$ python -q
>>> import numpy as np
>>> from numpy import linalg as LA
>>> np.set_printoptions(precision=1, suppress=True, linewidth=120)
>>> tidy = lambda a: np.round(a, 1) + 0
>>> X = np.maximum(np.array([[3],
...     [2],
...     [3],
...     [0],
...     [0],
...     [2],
...     [3],
...     [3],
...     [2],
...     [1],
...     [0],
...     [0],
...     [3],
...     [0],
...     [2]]) @ np.array([[-1, -1, 1, 3, -3, 3]]) + np.array([7, 4, 4, 3, 6, 9]), 0)
>>> X
array([[ 4,  1,  7, 12,  0, 18],
       [ 5,  2,  6,  9,  0, 15],
       [ 4,  1,  7, 12,  0, 18],
       [ 7,  4,  4,  3,  6,  9],
       [ 7,  4,  4,  3,  6,  9],
       [ 5,  2,  6,  9,  0, 15],
       [ 4,  1,  7, 12,  0, 18],
       [ 4,  1,  7, 12,  0, 18],
       [ 5,  2,  6,  9,  0, 15],
       [ 6,  3,  5,  6,  3, 12],
       [ 7,  4,  4,  3,  6,  9],
       [ 7,  4,  4,  3,  6,  9],
       [ 4,  1,  7, 12,  0, 18],
       [ 7,  4,  4,  3,  6,  9],
       [ 5,  2,  6,  9,  0, 15]])
>>> def softmax(z):
...     e = np.exp(z - z.max(axis=-1, keepdims=True))
...     return e / e.sum(axis=-1, keepdims=True)
... 
>>> tidy(softmax(10 * X[7]))
array([0., 0., 0., 0., 0., 1.])
>>> tidy(softmax(X[7]))
array([0., 0., 0., 0., 0., 1.])
>>> tidy(softmax(X).sum(axis=1))
array([1., 1., 1., 1., 1., 1., 1., 1., 1., 1., 1., 1., 1., 1., 1.])
>>> att = X @ X.T / np.sqrt(6)
>>> tidy(softmax(att)[7] @ X)
array([ 4.,  1.,  7., 12.,  0., 18.])
>>> softmax(att).round(6).argmax(axis=1)
array([0, 0, 0, 0, 0, 0, 0, 0, 0, 0, 0, 0, 0, 0, 0])
>>> z = X[:, 3] > np.median(X[:, 3])
>>> r0 = X[z].mean(axis=0) - X[~z].mean(axis=0)
>>> tidy((((X - X.mean(axis=0)) @ r0 > 0) == z).mean())
np.float64(0.7)
>>> z.astype(int)
array([1, 0, 1, 0, 0, 0, 1, 1, 0, 0, 0, 0, 1, 0, 0])
>>> K = np.load("out3.npy")
>>> K
array([[ -40. ,   79.9,  181.1,   20.1, -119.4, -180.5,  120.2],
       [ -40.5,   79.3,  179.4,   19.7, -120.4, -180.5,  118.1],
       [ -40.4,   81.4,  179.7,   19.4, -119.9, -179.2,  120.2],
       [ -40.1,   78. ,  179.5,   19.2, -119.4, -179.7,  118.4],
       [ -39.4,   79.1,  179. ,   19.3, -121.7, -178.7,  120.1],
       [ -40.3,   80. ,  180.2,   18.9, -119.9, -179.3,  118.9],
       [ -40.3,   78.2,  182.1,   21.7, -117. , -178.2,  118.9],
       [ -38.5,   80. ,  180.8,   20.3, -120. , -179.9,  119.5],
       [ -40.7,   81. ,  180.7,   21. , -121.6, -182.5,  121. ],
       [ -38.6,   79. ,  181. ,   21. , -121.5, -180.6,  121.6],
       [ -39.4,   79.9,  178.6,   18.6, -120.3, -179.4,  120.5],
       [ -39. ,   79.6,  181. ,   17.7, -118.9, -181.4,  120.5],
       [ -39.9,   82. ,  179.5,   21.4, -120. , -181.8,  118.4],
       [ -38.3,   78.4,  181.5,   22.2, -120.9, -179. ,  120.8],
       [ -39.2,   80.4,  178.7,   21.5, -120.4, -179.9,  119.9],
       [ -39.7,   79.1,  180.9,   18.8, -120.9, -181.4,  120.5],
       [ -40.2,   79.3,  179.9,   20.9, -118.3, -178.7,  120.1],
       [ -38.2,   80. ,  181.5,   19.4, -119.8, -179.6,  118.7],
       [ -40.7,   79.6,  180.7,   18.6, -119.3, -181. ,  119.9]])
>>> hat = K @ LA.solve(K.T @ K, K.T)
>>> tidy(LA.eigvalsh(hat))
array([0., 0., 0., 0., 0., 0., 0., 0., 0., 0., 0., 0., 1., 1., 1., 1., 1., 1., 1.])
>>> np.allclose(hat @ hat, hat)
True
>>> tidy(np.trace(hat))
np.float64(7.0)
>>> z = K[:, 2] > np.median(K[:, 2])
>>> r0 = K[z].mean(axis=0) - K[~z].mean(axis=0)
>>> ((K - K.mean(axis=0)) @ r0 > 0).astype(int)
array([1, 0, 0, 0, 0, 0, 1, 1, 0, 1, 0, 1, 0, 1, 0, 1, 1, 1, 0])
>>> tidy(r0)
array([ 1. , -0.7,  1.6,  0.3,  0.3,  0. ,  0.5])
>>> z.astype(int)
array([1, 0, 0, 0, 0, 0, 1, 1, 0, 1, 0, 1, 0, 1, 0, 1, 0, 1, 0])
>>> x0 = np.array([1, 2, 2, 1, 2, 2, 0])
>>> K @ np.eye(7)[4]
array([-119.4, -120.4, -119.9, -119.4, -121.7, -119.9, -117. , -120. , -121.6, -121.5, -120.3, -118.9, -120. , -120.9,
       -120.4, -120.9, -118.3, -119.8, -119.3])
>>> (K @ x0).argmax()
np.int64(6)
>>> LA.norm(K @ x0) <= LA.norm(K, 2) * LA.norm(x0) + 1e-9
np.True_
>>> J = np.array([[5.0, 1.0, 1.0, 1.0, 1.0, 1.0, 1.0, 1.0],
...     [1.0, 5.0, 1.0, 1.0, 1.0, 1.0, 1.0, 1.0],
...     [1.0, 1.0, 5.0, 1.0, 1.0, 1.0, 1.0, 1.0],
...     [1.0, 1.0, 1.0, 5.0, 1.0, 1.0, 1.0, 1.0],
...     [1.0, 1.0, 1.0, 1.0, 5.0, 1.0, 1.0, 1.0],
...     [1.0, 1.0, 1.0, 1.0, 1.0, 5.0, 1.0, 1.0],
...     [1.0, 1.0, 1.0, 1.0, 1.0, 1.0, 5.0, 1.0],
...     [1.0, 1.0, 1.0, 1.0, 1.0, 1.0, 1.0, 5.0]])
>>> d = LA.norm(K[:, None] - K[None], axis=-1)
>>> LA.matrix_rank(d ** 2)
np.int64(9)
>>> d.mean(axis=1).argmax()
np.int64(6)
>>> tidy(d[:5, :5])
array([[0. , 3. , 2.6, 3.3, 3.8],
       [3. , 0. , 3.3, 2. , 3.2],
       [2.6, 3.3, 0. , 3.9, 3.2],
       [3.3, 2. , 3.9, 0. , 3.3],
       [3.8, 3.2, 3.2, 3.3, 0. ]])
>>> d.shape
(19, 19)
>>> C2 = J.T @ J
>>> np.trace(C2), (J ** 2).sum()
(np.float64(256.0), np.float64(256.0))
>>> tidy(LA.svd(J, compute_uv=False) ** 2)
array([144.,  16.,  16.,  16.,  16.,  16.,  16.,  16.])
>>> C2
array([[32., 16., 16., 16., 16., 16., 16., 16.],
       [16., 32., 16., 16., 16., 16., 16., 16.],
       [16., 16., 32., 16., 16., 16., 16., 16.],
       [16., 16., 16., 32., 16., 16., 16., 16.],
       [16., 16., 16., 16., 32., 16., 16., 16.],
       [16., 16., 16., 16., 16., 32., 16., 16.],
       [16., 16., 16., 16., 16., 16., 32., 16.],
       [16., 16., 16., 16., 16., 16., 16., 32.]])
>>> np.allclose(C2, C2.T)
True
>>> tidy(LA.eigvalsh(C2)[::-1])
array([144.,  16.,  16.,  16.,  16.,  16.,  16.,  16.])
>>> LA.matrix_rank(C2)
np.int64(8)
>>> Lm = LA.cholesky(J)
>>> LA.eigvalsh(J).min() > 0
np.True_
>>> tidy(Lm)
array([[2.2, 0. , 0. , 0. , 0. , 0. , 0. , 0. ],
       [0.4, 2.2, 0. , 0. , 0. , 0. , 0. , 0. ],
       [0.4, 0.4, 2.2, 0. , 0. , 0. , 0. , 0. ],
       [0.4, 0.4, 0.3, 2.1, 0. , 0. , 0. , 0. ],
       [0.4, 0.4, 0.3, 0.3, 2.1, 0. , 0. , 0. ],
       [0.4, 0.4, 0.3, 0.3, 0.2, 2.1, 0. , 0. ],
       [0.4, 0.4, 0.3, 0.3, 0.2, 0.2, 2.1, 0. ],
       [0.4, 0.4, 0.3, 0.3, 0.2, 0.2, 0.2, 2.1]])
>>> tidy(np.prod(np.diag(Lm)) ** 2), tidy(LA.det(J))
(np.float64(196608.0), np.float64(196608.0))
>>> A = np.array([[4, 0, 0], [0, -5, 0], [0, 0, 0]])
>>> A
array([[ 4,  0,  0],
       [ 0, -5,  0],
       [ 0,  0,  0]])
>>> A @ A.T
array([[16,  0,  0],
       [ 0, 25,  0],
       [ 0,  0,  0]])
>>> A.T @ A
array([[16,  0,  0],
       [ 0, 25,  0],
       [ 0,  0,  0]])
>>> M = np.load("test4.npy")
>>> M
array([[0, 0, 0, 0, 0],
       [0, 0, 1, 1, 0],
       [0, 1, 0, 0, 0],
       [0, 1, 0, 0, 0],
       [0, 0, 0, 0, 0]])
>>> tidy(LA.eigvalsh(M).min())
np.float64(-1.4)
>>> try:
...     LA.cholesky(M)
... except LA.LinAlgError as e:
...     print("failed:", e)
... 
failed: Matrix is not positive definite
>>> [round(float(LA.det(M[:i, :i])), 2) + 0 for i in range(1, 6)]
[0.0, 0.0, 0.0, 0.0, 0.0]
>>> LA.cond(M) > 100
np.True_
>>> LA.matrix_rank(M, rtol=0.1)
np.int64(2)
>>> [round(float(x), 1) for x in LA.svd(M, compute_uv=False)[:3]]
[1.4, 1.4, 0.0]
>>> tidy(LA.norm(M, 2) / LA.norm(M))
np.float64(0.7)
>>> np.argsort(-LA.norm(M, axis=0).round(6), kind="stable")[:3]
array([1, 2, 3])
>>> M @ M
array([[0, 0, 0, 0, 0],
       [0, 2, 0, 0, 0],
       [0, 0, 1, 1, 0],
       [0, 0, 1, 1, 0],
       [0, 0, 0, 0, 0]])
>>> np.trace(M @ M @ M) // 6
np.int64(0)
>>> np.argwhere(np.triu(M))
array([[1, 2],
       [1, 3]])
>>> Lm = np.diag(M.sum(axis=1)) - M
>>> tidy(LA.eigvalsh(Lm))
array([0., 0., 0., 1., 3.])
>>> LA.matrix_rank(Lm)
np.int64(2)
>>> evals, V = LA.eigh(M)
>>> x0 = np.array([8, 2, 9, 4, 4])
>>> np.abs(M).sum(axis=1).max(), tidy(np.abs(evals).max())
(np.int64(2), np.float64(1.4))
>>> x0 @ M @ x0
np.int64(52)
>>> tidy(LA.eigvalsh(M[1:, 1:]))
array([-1.4,  0. ,  0. ,  1.4])
>>> tidy(V * np.maximum(evals, 0) @ V.T)
array([[0. , 0. , 0. , 0. , 0. ],
       [0. , 0.7, 0.5, 0.5, 0. ],
       [0. , 0.5, 0.4, 0.4, 0. ],
       [0. , 0.5, 0.4, 0.4, 0. ],
       [0. , 0. , 0. , 0. , 0. ]])
>>> tidy(V * np.abs(evals) @ V.T)
array([[0. , 0. , 0. , 0. , 0. ],
       [0. , 1.4, 0. , 0. , 0. ],
       [0. , 0. , 0.7, 0.7, 0. ],
       [0. , 0. , 0.7, 0.7, 0. ],
       [0. , 0. , 0. , 0. , 0. ]])
>>> E = np.load("data.npy")
>>> E
array([[5, 3, 9],
       [9, 5, 3],
       [3, 9, 5]])
>>> rng = np.random.default_rng(910)
>>> z = rng.permutation(3)
>>> z
array([1, 0, 2])
>>> A2 = E[z][:, z]
>>> tidy(np.sort(np.abs(LA.eigvals(A2))))
array([ 5.3,  5.3, 17. ])
>>> np.diag(A2)
array([5, 5, 5])
>>> A2
array([[5, 9, 3],
       [3, 5, 9],
       [9, 3, 5]])
>>> tidy(LA.det(A2)), tidy(LA.det(E[z]))
(np.float64(476.0), np.float64(-476.0))
>>> np.trace(A2)
np.int64(15)
>>> r0, v = E[1], E[0]
>>> r0 @ r0
np.int64(115)
>>> r0 @ v
np.int64(87)
>>> p = (r0 @ v) / (r0 @ r0) * r0
>>> np.outer(r0, v)
array([[45, 27, 81],
       [25, 15, 45],
       [15,  9, 27]])
>>> LA.matrix_power(E, 2)
array([[ 79, 111,  99],
       [ 99,  79, 111],
       [111,  99,  79]])
>>> (E + E.T) / 2
array([[5., 6., 6.],
       [6., 5., 6.],
       [6., 6., 5.]])
>>> tidy(np.sort(np.abs(LA.eigvals(E))))
array([ 5.3,  5.3, 17. ])
>>> np.allclose(E, E.T)
False
>>> tidy(np.abs(LA.eigvals(E)).max())
np.float64(17.0)
>>> (E - E.T) / 2
array([[ 0., -3.,  3.],
       [ 3.,  0., -3.],
       [-3.,  3.,  0.]])
>>> tidy(LA.det(E))
np.float64(476.0)
>>> E @ E
array([[ 79, 111,  99],
       [ 99,  79, 111],
       [111,  99,  79]])
>>> w1 = np.array([[1, 1, 1, 1, 0, 1], [0, 0, 2, 1, 2, 1], [1, 1, 1, 1, 2, 0]])
>>> coef = np.array([0, -2, -1, 0, 1, 1])
>>> act = np.maximum(E @ w1 + coef, 0)
>>> (act > 0).mean(axis=0)
array([1., 1., 1., 1., 1., 1.])
>>> (act > 0).astype(int)
array([[1, 1, 1, 1, 1, 1],
       [1, 1, 1, 1, 1, 1],
       [1, 1, 1, 1, 1, 1]])
>>> C = np.array([[0, 0], [3, -3], [-5, 2], [-3, 5], [3, 8], [-3, -8]])
>>> (act @ C).round(6).argmax(axis=1)
array([1, 1, 1])
>>> w1 @ C
array([[ -8,  -4],
       [-10,  17],
       [  1,  20]])
>>> W0 = np.loadtxt("run0.csv", delimiter=",")
>>> W0
array([[3.3, 2. , 3. , 2. , 3. , 1. , 0. ],
       [2. , 2.3, 3. , 1. , 0. , 1. , 3. ],
       [0. , 0. , 2.3, 3. , 3. , 0. , 3. ],
       [0. , 2. , 1. , 2.3, 3. , 1. , 1. ],
       [0. , 3. , 2. , 0. , 3.3, 2. , 3. ],
       [0. , 3. , 2. , 3. , 0. , 0.3, 3. ],
       [3. , 2. , 3. , 2. , 3. , 1. , 0.3]])
>>> x0 = np.array([-1, -2, 0, 0, 0, -2, -2])
>>> target = W0 @ x0
>>> target
array([ -9.3, -14.6,  -6. ,  -8. , -16. , -12.6,  -9.6])
>>> tidy(LA.solve(W0, target + W0[:, 4]))
array([-1., -2.,  0.,  0.,  1., -2., -2.])
>>> tidy(LA.solve(W0.T, W0[4]))
array([0., 0., 0., 0., 1., 0., 0.])
>>> tidy(LA.solve(W0, W0[:, 2]))
array([0., 0., 1., 0., 0., 0., 0.])
>>> tidy(LA.solve(W0, -2 * target))
array([2., 4., 0., 0., 0., 4., 4.])
>>> A2 = K / LA.norm(K, axis=1, keepdims=True)
>>> C2 = A2 @ A2.T
>>> tidy(C2[12])
array([1., 1., 1., 1., 1., 1., 1., 1., 1., 1., 1., 1., 1., 1., 1., 1., 1., 1., 1.])
>>> tidy(LA.norm(A2, axis=1))
array([1., 1., 1., 1., 1., 1., 1., 1., 1., 1., 1., 1., 1., 1., 1., 1., 1., 1., 1.])
>>> (C2 - 2 * np.eye(19)).round(6).argmax(axis=1)
array([16,  3,  5, 15, 10, 18, 16, 17, 14, 13,  4, 18,  8,  9,  8,  3,  0,  7,  3])
>>> left, sig = LA.svd(W0)
Traceback (most recent call last):
  File "<python-input-122>", line 1, in <module>
    left, sig = LA.svd(W0)
    ^^^^^^^^^
ValueError: too many values to unpack (expected 2)
>>> left, sig, Vt = LA.svd(W0, full_matrices=False)
>>> np.allclose(left * sig @ Vt, W0)
True
>>> tidy(left.T @ left)
array([[1., 0., 0., 0., 0., 0., 0.],
       [0., 1., 0., 0., 0., 0., 0.],
       [0., 0., 1., 0., 0., 0., 0.],
       [0., 0., 0., 1., 0., 0., 0.],
       [0., 0., 0., 0., 1., 0., 0.],
       [0., 0., 0., 0., 0., 1., 0.],
       [0., 0., 0., 0., 0., 0., 1.]])
>>> left.shape, sig.shape, Vt.shape
((7, 7), (7,), (7, 7))
>>> tidy(left.T @ W0 @ Vt.T)
array([[13. ,  0. ,  0. ,  0. ,  0. ,  0. ,  0. ],
       [ 0. ,  4.9,  0. ,  0. ,  0. ,  0. ,  0. ],
       [ 0. ,  0. ,  3.9,  0. ,  0. ,  0. ,  0. ],
       [ 0. ,  0. ,  0. ,  3.4,  0. ,  0. ,  0. ],
       [ 0. ,  0. ,  0. ,  0. ,  2.3,  0. ,  0. ],
       [ 0. ,  0. ,  0. ,  0. ,  0. ,  0.3,  0. ],
       [ 0. ,  0. ,  0. ,  0. ,  0. ,  0. ,  0. ]])
>>> tidy(np.cumsum(sig ** 2) / np.sum(sig ** 2))
array([0.7, 0.9, 0.9, 1. , 1. , 1. , 1. ])
>>> tidy(sig)
array([13. ,  4.9,  3.9,  3.4,  2.3,  0.3,  0. ])
>>> tidy(Vt @ Vt.T)
array([[1., 0., 0., 0., 0., 0., 0.],
       [0., 1., 0., 0., 0., 0., 0.],
       [0., 0., 1., 0., 0., 0., 0.],
       [0., 0., 0., 1., 0., 0., 0.],
       [0., 0., 0., 0., 1., 0., 0.],
       [0., 0., 0., 0., 0., 1., 0.],
       [0., 0., 0., 0., 0., 0., 1.]])
